% ipython --no-banner

In [1]: import numpy as np

In [2]: np.set_printoptions(suppress=True, linewidth=160)

In [3]: def tidy(a):
   ...:     return np.round(a, 2) + 0
   ...: 

In [4]: F = np.loadtxt("data.csv", delimiter=",")

In [5]: F
Out[5]: 
array([[  1.,   2.,   2.,   2.,   2.,  -2.,  -1.,  -1.,   1.],
       [ -1.,   3.,   2.,   2.,   0.,  -4.,  -2.,  -3.,   3.],
       [  0.,   1.,   2.,   3.,  -2.,  -6.,  -4.,  -5.,   4.],
       [  2.,   2.,   0.,   4.,  -1.,  -4.,  -2.,  -6.,   5.],
       [  4.,   0.,   1.,   4.,   0.,  -6.,   0.,  -7.,   4.],
       [  4.,   0.,   1.,   4.,   0.,  -4.,   2.,  -9.,   4.],
       [  6.,   1.,   0.,   5.,   1.,  -2.,   4.,  -8.,   2.],
       [  6.,  -1.,  -1.,   5.,  -1.,   0.,   6.,  -8.,   2.],
       [  6.,  -3.,  -3.,   7.,  -1.,   2.,   5.,  -9.,   3.],
       [  5.,  -3.,  -5.,   8.,  -1.,   1.,   6., -11.,   4.],
       [  6.,  -5.,  -7.,   7.,  -2.,   0.,   8., -13.,   6.],
       [  4.,  -5.,  -9.,   8.,   0.,  -2.,   8., -14.,   4.],
       [  5.,  -3.,  -8.,   9.,   2.,   0.,   9., -16.,   2.],
       [  6.,  -4., -10.,   8.,   4.,   0.,   7., -17.,   0.],
       [  5.,  -4., -11.,   8.,   6.,   2.,   8., -19.,  -1.],
       [  4.,  -3., -13.,   9.,   8.,   4.,   8., -20.,  -1.],
       [  2.,  -3., -11.,   7.,   8.,   2.,   9., -21.,   0.],
       [  4.,  -3., -11.,   8.,  10.,   0.,  11., -22.,   1.],
       [  5.,  -5., -10.,   6.,   8.,  -2.,  10., -20.,   2.],
       [  3.,  -7., -10.,   5.,   7.,  -3.,  11., -21.,   1.],
       [  5.,  -5., -10.,   6.,   5.,  -4.,  10., -22.,  -1.],
       [  7.,  -6., -12.,   5.,   4.,  -3.,  11., -20.,   1.],
       [  7.,  -7., -11.,   4.,   4.,  -4.,  11., -19.,   3.],
       [  5.,  -9., -11.,   6.,   4.,  -6.,   9., -17.,   5.],
       [  5.,  -8., -12.,   4.,   5.,  -4.,  11., -18.,   6.],
       [  3.,  -7., -14.,   2.,   4.,  -2.,   9., -20.,   8.],
       [  1.,  -9., -12.,   2.,   5.,  -3.,   8., -21.,   8.],
       [  3.,  -7., -14.,   1.,   6.,  -2.,   9., -22.,   7.],
       [  4.,  -5., -16.,  -1.,   7.,   0.,  11., -23.,   8.],
       [  3.,  -3., -16.,   1.,   8.,   0.,   9., -25.,   7.],
       [  3.,  -2., -15.,   0.,   9.,   0.,   8., -26.,   8.],
       [  5.,  -1., -13.,   0.,   7.,  -1.,   9., -27.,   7.],
       [  6.,  -3., -14.,  -1.,   5.,   1.,  10., -26.,   7.],
       [  4.,  -2., -12.,   0.,   5.,   2.,   8., -27.,   7.],
       [  5.,  -4., -13.,   1.,   6.,   3.,   6., -27.,   9.],
       [  7.,  -4., -15.,   3.,   7.,   3.,   8., -29.,   8.],
       [  9.,  -3., -16.,   4.,   7.,   2.,   6., -31.,   8.],
       [ 10.,  -4., -15.,   3.,   8.,   2.,   4., -31.,   9.]])

In [6]: dist = np.linalg.norm(F[:, None] - F[None], axis=-1)

In [7]: print(np.linalg.matrix_rank(dist ** 2))
11

In [8]: np.unravel_index(dist.round(6).argmax(), dist.shape)
Out[8]: (np.int64(0), np.int64(36))

In [9]: dist.shape
Out[9]: (38, 38)

In [10]: dist[29].round(6).argsort(kind="stable")[:4]
Out[10]: array([29, 30, 28, 31])

In [11]: (dist + 1e9 * np.eye(38)).round(6).argmin(axis=1)
Out[11]: array([ 1,  0,  3,  4,  5,  4,  7,  6,  9,  8, 11, 10, 13, 14, 13, 14, 15, 16, 19, 18, 19, 22, 21, 24, 22, 27, 25, 25, 29, 30, 29, 30, 33, 32, 33, 36, 37, 36])

In [12]: tidy(dist[:5, :5])
Out[12]: 
array([[0.  , 4.69, 8.31, 8.  , 9.17],
       [4.69, 0.  , 4.8 , 5.66, 8.  ],
       [8.31, 4.8 , 0.  , 4.58, 6.56],
       [8.  , 5.66, 4.58, 0.  , 4.47],
       [9.17, 8.  , 6.56, 4.47, 0.  ]])

In [13]: feats = np.load("sample17.npy")

In [14]: feats
Out[14]: 
array([[  0,  -8,   2,  -6,  -4,  -4, -12,  -5,  -8,  -6,   2,   2,  -6,   0,  -8,   7],
       [  8,   0,  -3,  -1,   1,  -6,  -1,   4,   5,  10,  -8,   8,   2,   5,   1,  -1],
       [ -2,   3,   0,  11,  -2,  -5,  13,  -1, -13,  13,  -8, -11,  -3,   3,   1,   7],
       [  6,   1, -11,   0,   5,  -3,  -2,  -3,   4,  -3,  14,   6,  -1,   3,  10,   4],
       [  4,  -1,   2,  -5,   0,  -3,   0,  13,   2, -14,  14,  -3,  15,  -7,  -4,  -1],
       [  4,   6,   5,   3,   3,   0,  -3,   0,  -3,   1,  -6,  -5,   2,  -3,  -7,  11],
       [ 12,   1, -13,   2,   0,   3,   0,   7,   2,  14,  -6,  -1,  -1,   4,  -3,  -3],
       [  5,  -4,   1,   3, -13,   0,  -7,   0,  11, -11,  -8,   6,   7,  -1,  -3, -11],
       [  8,  -5,  13,  -4,  -2,   3,  -2, -11,   0,  -7,  -9,   9,   2,   2,   3,   1],
       [  6, -10, -13,   3,  14,  -1, -14,  11,   7,   0,   2,   8,  14,   5,  10,  -7],
       [ -2,   8,   8, -14, -14,   6,   6,   8,   9,  -2,   0,  -3,   3,  -4,   6,  -2],
       [ -2,  -8,  11,  -6,   3,   5,   1,  -6,  -9,  -8,   3,   0, -11, -10, -14,   0],
       [  6,  -2,   3,   1, -15,  -2,   1,  -7,  -2, -14,  -3,  11,   0,  -6,   8,   9],
       [  0,  -5,  -3,  -3,   7,   3,  -4,   1,  -2,  -5,   4,  10,   6,   0,  -4,  11],
       [  8,  -1,  -1, -10,   4,   7,   3,   3,  -3, -10,  -6,  14,  -8,   4,   0,  -4],
       [ -7,   1,  -7,  -4,   1, -11,   3,  11,  -1,   7,   2,   0,  -9, -11,   4,   0]])

In [15]: t3 = feats.reshape(16, 2, -1)

In [16]: np.einsum("ihd,ihd->ih", t3, t3)
Out[16]: 
array([[305, 257],
       [128, 284],
       [333, 591],
       [205, 383],
       [224, 696],
       [104, 254],
       [376, 272],
       [269, 522],
       [412, 229],
       [828, 487],
       [660, 159],
       [296, 571],
       [329, 511],
       [118, 318],
       [249, 437],
       [367, 272]])

In [17]: np.einsum("ihd,jhd->hij", t3, t3).shape
Out[17]: (2, 16, 16)

In [18]: t3.shape
Out[18]: (16, 2, 8)

In [19]: np.swapaxes(t3, 1, 2)[1]
Out[19]: 
array([[ 8,  5],
       [ 0, 10],
       [-3, -8],
       [-1,  8],
       [ 1,  2],
       [-6,  5],
       [-1,  1],
       [ 4, -1]])
